% ipython --no-banner

In [1]: import numpy as np

In [2]: np.set_printoptions(precision=2, suppress=True, linewidth=140, legacy="1.25")

In [3]: data = np.load("m.npy")

In [4]: data
Out[4]: 
array([[-0.95,  0.57,  0.48],
       [ 0.27, -0.1 , -0.08],
       [ 0.  ,  0.  ,  0.  ],
       [ 0.98, -0.66, -0.56],
       [ 0.4 , -0.15, -0.12],
       [ 0.95, -0.57, -0.48],
       [-0.69,  0.29,  0.24],
       [-0.14,  0.05,  0.04],
       [-0.6 ,  0.24,  0.2 ],
       [-0.85,  0.42,  0.35],
       [ 0.75, -0.34, -0.27],
       [ 0.95, -0.57, -0.48],
       [-0.6 ,  0.24,  0.2 ],
       [-0.85,  0.42,  0.35],
       [-0.85,  0.42,  0.35],
       [-0.69,  0.29,  0.24],
       [-0.4 ,  0.15,  0.12],
       [ 0.  ,  0.  ,  0.  ],
       [-0.85,  0.42,  0.35],
       [-0.51,  0.2 ,  0.16],
       [-0.96,  0.6 ,  0.51],
       [-0.75,  0.34,  0.27],
       [-0.99,  0.76,  0.66],
       [-0.96,  0.6 ,  0.51],
       [ 0.27, -0.1 , -0.08],
       [ 0.69, -0.29, -0.24],
       [ 0.99, -0.76, -0.66],
       [ 0.85, -0.42, -0.35]])

In [5]: cov = np.cov(data, rowvar=False)

In [6]: np.argsort(-data.std(axis=0).round(6), kind="stable")
Out[6]: array([0, 1, 2])

In [7]: cov.shape
Out[7]: (3, 3)

In [8]: np.polyfit(data[:, 2], data[:, 0], 1)
Out[8]: array([-2.01, -0.04])

In [9]: P = data @ np.linalg.solve(data.T @ data, data.T)

In [10]: np.diag(P)
Out[10]: 
array([0.09, 0.02, 0.  , 0.18, 0.04, 0.09, 0.11, 0.01, 0.16, 0.06, 0.31, 0.09, 0.16, 0.06, 0.06, 0.11, 0.04, 0.  , 0.06, 0.06, 0.08, 0.31,
       0.32, 0.08, 0.02, 0.11, 0.32, 0.06])

In [11]: np.allclose(P @ P, P)
Out[11]: True

In [12]: Xs = data - data.mean(axis=0)

In [13]: U, s, VT = np.linalg.svd(Xs, full_matrices=False)

In [14]: np.round(Xs.mean(axis=0), 2) + 0
Out[14]: array([0., 0., 0.])

In [15]: np.linalg.matrix_rank(Xs)
Out[15]: 3

In [16]: s
Out[16]: array([4.71, 0.49, 0.01])

In [17]: np.abs(VT[-1])
Out[17]: array([0.03, 0.68, 0.73])

In [18]: np.round(s ** 2 / (s ** 2).sum(), 2) + 0
Out[18]: array([0.99, 0.01, 0.  ])

In [19]: np.searchsorted(np.cumsum(s ** 2) / (s ** 2).sum(), 0.9) + 1
Out[19]: 1

In [20]: np.abs(U[:, 0]).argmax()
Out[20]: 26

In [21]: np.round((s ** 2).sum() ** 2 / (s ** 4).sum(), 2)
Out[21]: 1.02

In [22]: np.abs(VT[0]).argmax()
Out[22]: 0

In [23]: Xs = data - data.mean(axis=0)

In [24]: V = np.linalg.svd(Xs)[2][:2]

In [25]: M2 = Xs - Xs @ V.T @ V

In [26]: print(round(float(np.linalg.norm(M2) / np.linalg.norm(Xs)), 2))
0.0

In [27]: np.diag(V.T @ V)
Out[27]: array([1.  , 0.54, 0.46])

In [28]: np.round(M2.std(axis=0), 2) + 0
Out[28]: array([0., 0., 0.])

In [29]: print((Xs @ V.T).std(axis=0))
[0.89 0.09]

In [30]: D = np.linalg.norm(data[:, None] - data[None], axis=-1)

In [31]: print(np.linalg.norm(data, axis=1))
[1.21 0.3  0.   1.31 0.44 1.21 0.79 0.15 0.68 1.01 0.87 1.21 0.68 1.01 1.01 0.79 0.44 0.   1.01 0.57 1.24 0.87 1.41 1.24 0.3  0.79 1.41
 1.01]

In [32]: np.flatnonzero(D[14] < D.mean() / 2)
Out[32]: array([ 0,  6,  8,  9, 12, 13, 14, 15, 18, 19, 20, 21, 22, 23])

In [33]: np.linalg.matrix_rank(D ** 2)
Out[33]: 5

In [34]: D.mean(axis=1).argmax()
Out[34]: 26

In [35]: print(D[14].round(6).argsort(kind="stable")[:4])
[ 9 13 14 18]

In [36]: D[:5, :5]
Out[36]: 
array([[0.  , 1.5 , 1.21, 2.51, 1.64],
       [1.5 , 0.  , 0.3 , 1.02, 0.14],
       [1.21, 0.3 , 0.  , 1.31, 0.44],
       [2.51, 1.02, 1.31, 0.  , 0.89],
       [1.64, 0.14, 0.44, 0.89, 0.  ]])

In [37]: W0 = np.loadtxt("test12.csv", delimiter=",")

In [38]: print(W0)
[[2. 1. 0. 0.]
 [0. 2. 0. 0.]
 [0. 0. 2. 1.]
 [0. 0. 0. 2.]]

In [39]: Q = W0.astype(float).copy()

In [40]: for j in range(4):
    ...:     Q[:, j] -= Q[:, :j] @ (Q[:, :j].T @ Q[:, j])
    ...:     Q[:, j] /= np.linalg.norm(Q[:, j])
    ...: 

In [41]: Q.T @ Q
Out[41]: 
array([[1., 0., 0., 0.],
       [0., 1., 0., 0.],
       [0., 0., 1., 0.],
       [0., 0., 0., 1.]])

In [42]: print(Q.T @ W0)
[[2. 1. 0. 0.]
 [0. 2. 0. 0.]
 [0. 0. 2. 1.]
 [0. 0. 0. 2.]]

In [43]: Q
Out[43]: 
array([[1., 0., 0., 0.],
       [0., 1., 0., 0.],
       [0., 0., 1., 0.],
       [0., 0., 0., 1.]])

In [44]: U, s, VT = np.linalg.svd(W0, full_matrices=False)

In [45]: np.round(U.T @ U, 2) + 0
Out[45]: 
array([[1., 0., 0., 0.],
       [0., 1., 0., 0.],
       [0., 0., 1., 0.],
       [0., 0., 0., 1.]])

In [46]: print(s / s[0])
[1.   1.   0.61 0.61]

In [47]: (s > 1e-8).sum()
Out[47]: 4

In [48]: np.allclose(U * s @ VT, W0)
Out[48]: True

In [49]: s
Out[49]: array([2.56, 2.56, 1.56, 1.56])

In [50]: ev, V = np.linalg.eig(W0)

In [51]: np.sort(np.linalg.eigvals(W0 @ W0))
Out[51]: array([4., 4., 4., 4.])

In [52]: np.prod(ev)
Out[52]: 16.0

In [53]: ev
Out[53]: array([2., 2., 2., 2.])

In [54]: print((W0 - W0.T) / 2)
[[ 0.   0.5  0.   0. ]
 [-0.5  0.   0.   0. ]
 [ 0.   0.   0.   0.5]
 [ 0.   0.  -0.5  0. ]]

In [55]: np.allclose(W0 @ W0.T, W0.T @ W0)
Out[55]: False

In [56]: Q, Rm = np.linalg.qr(W0)

In [57]: abs(Rm[0, 0]), round(float(np.linalg.norm(W0[:, 0])), 2)
Out[57]: (2.0, 2.0)

In [58]: print(Q.shape, Rm.shape)
(4, 4) (4, 4)

In [59]: print(Rm)
[[2. 1. 0. 0.]
 [0. 2. 0. 0.]
 [0. 0. 2. 1.]
 [0. 0. 0. 2.]]

In [60]: print(Q)
[[ 1.  0.  0.  0.]
 [-0.  1.  0.  0.]
 [-0. -0.  1.  0.]
 [-0. -0. -0.  1.]]

In [61]: np.trace(Q @ Q.T)
Out[61]: 4.0

In [62]: Q @ Rm
Out[62]: 
array([[2., 1., 0., 0.],
       [0., 2., 0., 0.],
       [0., 0., 2., 1.],
       [0., 0., 0., 2.]])

In [63]: J = np.loadtxt("run17.csv", delimiter=",")

In [64]: J
Out[64]: 
array([[ 0.14,  0.08,  0.2 ,  0.2 ,  0.03,  0.08,  0.03, -0.03, -0.08, -0.14],
       [ 0.08,  0.05,  0.12,  0.12,  0.02,  0.05,  0.02, -0.02, -0.05, -0.08],
       [ 0.2 ,  0.12,  0.28,  0.28,  0.04,  0.12,  0.04, -0.04, -0.12, -0.2 ],
       [ 0.2 ,  0.12,  0.28,  0.28,  0.04,  0.12,  0.04, -0.04, -0.12, -0.2 ],
       [ 0.03,  0.02,  0.04,  0.04,  0.01,  0.02,  0.01, -0.01, -0.02, -0.03],
       [ 0.08,  0.05,  0.12,  0.12,  0.02,  0.05,  0.02, -0.02, -0.05, -0.08],
       [ 0.03,  0.02,  0.04,  0.04,  0.01,  0.02,  0.01, -0.01, -0.02, -0.03],
       [-0.03, -0.02, -0.04, -0.04, -0.01, -0.02, -0.01,  0.01,  0.02,  0.03],
       [-0.08, -0.05, -0.12, -0.12, -0.02, -0.05, -0.02,  0.02,  0.05,  0.08],
       [-0.14, -0.08, -0.2 , -0.2 , -0.03, -0.08, -0.03,  0.03,  0.08,  0.14]])

In [65]: ev, V = np.linalg.eigh(J)

In [66]: ev.round(2) + 0
Out[66]: array([0., 0., 0., 0., 0., 0., 0., 0., 0., 1.])

In [67]: (ev > 1e-8).sum(), (ev < -1e-8).sum()
Out[67]: (1, 0)

In [68]: np.round(V.T @ J @ V, 2) + 0
Out[68]: 
array([[0., 0., 0., 0., 0., 0., 0., 0., 0., 0.],
       [0., 0., 0., 0., 0., 0., 0., 0., 0., 0.],
       [0., 0., 0., 0., 0., 0., 0., 0., 0., 0.],
       [0., 0., 0., 0., 0., 0., 0., 0., 0., 0.],
       [0., 0., 0., 0., 0., 0., 0., 0., 0., 0.],
       [0., 0., 0., 0., 0., 0., 0., 0., 0., 0.],
       [0., 0., 0., 0., 0., 0., 0., 0., 0., 0.],
       [0., 0., 0., 0., 0., 0., 0., 0., 0., 0.],
       [0., 0., 0., 0., 0., 0., 0., 0., 0., 0.],
       [0., 0., 0., 0., 0., 0., 0., 0., 0., 1.]])

In [69]: np.round(np.linalg.svd(J, compute_uv=False), 2) + 0
Out[69]: array([1., 0., 0., 0., 0., 0., 0., 0., 0., 0.])

In [70]: np.abs(V[:, -1]).round(6).argmax()
Out[70]: 2
